% ipython --no-banner

In [1]: import numpy as np

In [2]: np.set_printoptions(precision=2, suppress=True, linewidth=120, sign=" ")

In [3]: feats = np.loadtxt("layer6.csv", delimiter=",")

In [4]: feats
Out[4]: 
array([[ 15.,  10.,   8.,   3.,  13.,  11.,   7.],
       [ 10.,   6.,   5.,   1.,   8.,   7.,   4.],
       [ 12.,   7.,   7.,   2.,  10.,   9.,   5.],
       [ 12.,  10.,   5.,   2.,  11.,   7.,   7.],
       [ 11.,   8.,   8.,   3.,  11.,   7.,   7.],
       [  7.,   6.,   4.,   1.,   7.,   3.,   5.],
       [  8.,   5.,   3.,   0.,   6.,   5.,   3.],
       [  8.,   8.,   3.,   1.,   8.,   3.,   6.],
       [ 15.,  10.,   8.,   3.,  13.,  11.,   7.],
       [ 11.,  11.,   4.,   2.,  11.,   5.,   8.],
       [  4.,   6.,   3.,   1.,   6.,   0.,   6.],
       [  9.,  10.,   8.,   4.,  12.,   3.,  10.],
       [ 13.,  12.,   8.,   4.,  14.,   7.,  10.],
       [ 12.,  10.,   9.,   4.,  13.,   7.,   9.],
       [ 12.,  10.,   9.,   4.,  13.,   7.,   9.],
       [  4.,   6.,   3.,   1.,   6.,   0.,   6.],
       [  7.,   9.,   6.,   3.,  10.,   1.,   9.],
       [ 13.,   9.,   8.,   3.,  12.,   9.,   7.],
       [ 11.,  11.,   6.,   3.,  12.,   5.,   9.],
       [ 14.,   8.,   7.,   2.,  11.,  11.,   5.],
       [ 10.,   9.,   5.,   2.,  10.,   5.,   7.],
       [ 14.,  11.,   7.,   3.,  13.,   9.,   8.],
       [  9.,   7.,   8.,   3.,  10.,   5.,   7.],
       [  7.,   6.,   4.,   1.,   7.,   3.,   5.],
       [  5.,   5.,   2.,   0.,   5.,   1.,   4.],
       [  8.,   5.,   1.,   0.,   5.,   5.,   2.],
       [ 12.,   7.,   7.,   2.,  10.,   9.,   5.],
       [  9.,   7.,   8.,   3.,  10.,   5.,   7.],
       [ 12.,  10.,   9.,   4.,  13.,   7.,   9.],
       [  6.,   4.,   5.,   1.,   6.,   3.,   4.],
       [  8.,   5.,   3.,   0.,   6.,   5.,   3.],
       [  8.,   8.,   3.,   1.,   8.,   3.,   6.]])

In [5]: Ac = feats - feats.mean(axis=1)
---------------------------------------------------------------------------
ValueError                                Traceback (most recent call last)
Cell In[5], line 1
----> 1 Ac = feats - feats.mean(axis=1)

ValueError: operands could not be broadcast together with shapes (32,7) (32,) 

In [6]: Ac = feats - feats.mean(axis=0)

In [7]: U, s, vt = np.linalg.svd(Ac, full_matrices=False)

In [8]: (np.sign(U[:, 0]) == np.sign(U[0, 0])).astype(int)
Out[8]: 
array([ 1,  0,  1,  1,  1,  0,  0,  0,  1,  1,  0,  1,  1,  1,  1,  0,  0,  1,  1,  1,  1,  1,  1,  0,  0,  0,  1,  1,
        1,  0,  0,  0])

In [9]: np.searchsorted(np.cumsum(s ** 2) / (s ** 2).sum(), 0.9) + 1
Out[9]: np.int64(2)
